>>> import numpy as np
>>> np.set_printoptions(suppress=True, linewidth=200)
>>> rnd = lambda a: np.round(a, 2) + 0
>>> E = np.array([[0, 0, 2, 1, 0, 1, -1, 2, -3, -2, 3, 1, -2, -3],
...     [-2, 3, 3, -2, -2, 3, -1, 3, -3, 3, 2, -3, 0, -1],
...     [-1, 0, 1, 2, -2, -2, 1, 1, -2, 0, -1, 0, 2, -3],
...     [-2, 1, 1, 0, -3, 3, 3, -2, 0, -1, -1, 0, 0, 0],
...     [0, 2, 1, -2, -1, -3, 2, -1, 3, -3, 1, 0, 1, -2],
...     [-2, -3, 0, -3, 2, 2, 0, 1, -1, -3, 0, -3, -3, 1],
...     [2, -3, 3, 2, 1, 2, 2, -1, 3, -1, -2, -1, -1, 1],
...     [1, -3, -1, 1, -2, 2, -3, -1, -3, 3, 3, 2, -2, -3],
...     [-2, 2, 3, 3, 2, 2, 1, 3, 0, -1, -2, 2, 1, -1],
...     [0, 0, 0, 1, 0, 1, 2, 3, 2, 2, -1, 1, 2, 0],
...     [-3, -2, 2, 3, -2, 2, -1, 0, -3, 0, -2, -2, -1, 2]])
>>> E[-1] = E[0] + 3 * E[1]
>>> E
array([[  0,   0,   2,   1,   0,   1,  -1,   2,  -3,  -2,   3,   1,  -2,  -3],
       [ -2,   3,   3,  -2,  -2,   3,  -1,   3,  -3,   3,   2,  -3,   0,  -1],
       [ -1,   0,   1,   2,  -2,  -2,   1,   1,  -2,   0,  -1,   0,   2,  -3],
       [ -2,   1,   1,   0,  -3,   3,   3,  -2,   0,  -1,  -1,   0,   0,   0],
       [  0,   2,   1,  -2,  -1,  -3,   2,  -1,   3,  -3,   1,   0,   1,  -2],
       [ -2,  -3,   0,  -3,   2,   2,   0,   1,  -1,  -3,   0,  -3,  -3,   1],
       [  2,  -3,   3,   2,   1,   2,   2,  -1,   3,  -1,  -2,  -1,  -1,   1],
       [  1,  -3,  -1,   1,  -2,   2,  -3,  -1,  -3,   3,   3,   2,  -2,  -3],
       [ -2,   2,   3,   3,   2,   2,   1,   3,   0,  -1,  -2,   2,   1,  -1],
       [  0,   0,   0,   1,   0,   1,   2,   3,   2,   2,  -1,   1,   2,   0],
       [ -6,   9,  11,  -5,  -6,  10,  -4,  11, -12,   7,   9,  -8,  -2,  -6]])
>>> # row 10 is much longer than the rest
>>> np.allclose(E[:-1].T @ np.linalg.lstsq(E[:-1].T, E[-1])[0], E[-1])
True
>>> np.unique(E.round(6), axis=0).shape
(11, 14)
>>> rnd(np.trace(np.linalg.pinv(E) @ E))
np.float64(10.0)
>>> th = np.radians(45)
>>> r_ = np.eye(14)
>>> r_[2, 2] = r_[4, 4] = np.cos(th)
>>> r_[2, 4], r_[4, 2] = -np.sin(th), np.sin(th)
>>> A2 = E @ r_.T
>>> rnd(np.abs(A2 - E).max(axis=0))
array([0.  , 0.  , 2.29, 0.  , 9.54, 0.  , 0.  , 0.  , 0.  , 0.  , 0.  , 0.  , 0.  , 0.  ])
>>> rnd(np.linalg.det(r_)), rnd(np.trace(r_))
(np.float64(1.0), np.float64(13.41))
>>> [round(float(x), 2) for x in np.linalg.svd(E, compute_uv=False)[:3]]
[32.06, 10.38, 9.15]
>>> rnd(np.linalg.norm(E, 2) / np.linalg.norm(E))
np.float64(0.85)
>>> np.linalg.matrix_rank(E, rtol=0.1)
np.int64(9)
>>> Uu, sigma, vt = np.linalg.svd(E)
>>> V = vt[:(sigma > 1e-8).sum()]
>>> rng = np.random.default_rng(35)
>>> vec = E[5] + 2 * E[10] + rng.integers(2) * np.eye(14)[5]
>>> vec
array([-14.,  15.,  22., -13., -10.,  22.,  -8.,  23., -25.,  11.,  18., -19.,  -7., -11.])
>>> np.linalg.matrix_rank(np.vstack([E, vec]))
np.int64(10)
>>> f, v = E[10], E[9]
>>> print(f @ v)
-1
>>> p = (f @ v) / (f @ f) * f
>>> rnd(np.linalg.norm(f + v) ** 2 + np.linalg.norm(f - v) ** 2)
np.float64(1886.0)
>>> rnd(p)
array([ 0.01, -0.01, -0.01,  0.01,  0.01, -0.01,  0.  , -0.01,  0.01, -0.01, -0.01,  0.01,  0.  ,  0.01])
>>> feats = np.load("mat.npy")
>>> rnd(feats)
array([[ -3.45,   7.44,   3.67, -12.94,  14.78, -11.43,   9.06,   3.89, -18.55],
       [ -0.8 ,   4.63,   2.12,  -7.4 ,   8.6 ,  -8.18,   4.51,   3.17, -11.11],
       [ -0.68,   4.49,   2.05,  -7.11,   8.29,  -7.99,   4.29,   3.12, -10.72],
       [ -0.29,   4.02,   1.83,  -6.17,   7.28,  -7.36,   3.6 ,   2.96,  -9.48],
       [ -0.23,   3.95,   1.79,  -6.02,   7.12,  -7.25,   3.49,   2.94,  -9.28],
       [  0.83,   2.39,   1.14,  -2.8 ,   3.8 ,  -4.75,   1.42,   2.24,  -5.05],
       [  0.86,   2.34,   1.12,  -2.69,   3.69,  -4.65,   1.36,   2.21,  -4.91],
       [  0.91,   2.23,   1.08,  -2.46,   3.46,  -4.45,   1.24,   2.15,  -4.61],
       [  1.04,   1.85,   0.95,  -1.7 ,   2.7 ,  -3.7 ,   0.86,   1.9 ,  -3.6 ],
       [  1.09,   1.55,   0.86,  -1.14,   2.13,  -3.06,   0.6 ,   1.67,  -2.83],
       [  0.22,   0.21,   0.2 ,   0.08,   0.21,  -0.24,   0.09,   0.22,  -0.22],
       [ -0.19,  -0.2 ,  -0.21,  -0.11,  -0.2 ,   0.17,  -0.11,  -0.19,   0.19],
       [ -0.36,  -0.4 ,  -0.44,  -0.24,  -0.41,   0.3 ,  -0.26,  -0.36,   0.38],
       [ -0.62,  -0.8 ,  -0.91,  -0.51,  -0.83,   0.44,  -0.61,  -0.66,   0.73],
       [ -1.04,  -2.11,  -2.57,  -1.28,  -2.42,   0.44,  -2.2 ,  -1.35,   1.96],
       [ -1.05,  -2.14,  -2.6 ,  -1.29,  -2.45,   0.44,  -2.23,  -1.36,   1.99],
       [ -1.07,  -2.34,  -2.86,  -1.39,  -2.71,   0.4 ,  -2.51,  -1.44,   2.19],
       [ -1.07,  -2.36,  -2.89,  -1.4 ,  -2.74,   0.4 ,  -2.54,  -1.45,   2.22],
       [ -0.79,  -5.09,  -6.4 ,  -2.26,  -6.59,  -0.33,  -6.75,  -2.29,   5.28],
       [ -0.68,  -5.55,  -6.98,  -2.35,  -7.26,  -0.47,  -7.5 ,  -2.4 ,   5.83],
       [ -0.16,  -7.21,  -9.1 ,  -2.55,  -9.8 ,  -1.02, -10.31,  -2.74,   7.91],
       [  0.41,  -8.7 , -10.97,  -2.63, -12.12,  -1.53, -12.88,  -3.01,   9.85],
       [  2.56, -13.31, -16.7 ,  -2.38, -19.55,  -3.1 , -21.09,  -3.68,  16.16],
       [  3.37, -14.84, -18.58,  -2.18, -22.08,  -3.61, -23.88,  -3.87,  18.34]])
>>> Uu, sigma, vt = np.linalg.svd(E)
>>> print(rnd(sigma))
[32.06 10.38  9.15  8.3   7.13  6.37  4.83  4.08  3.43  1.62  0.  ]
>>> A2 = Uu[:, :10] @ np.diag(sigma[:10]) @ vt[:10]
>>> rnd(np.linalg.norm(E - A2, 2)), rnd(sigma[10])
(np.float64(0.0), np.float64(0.0))
>>> rnd(np.abs(E - A2).max())
np.float64(0.0)
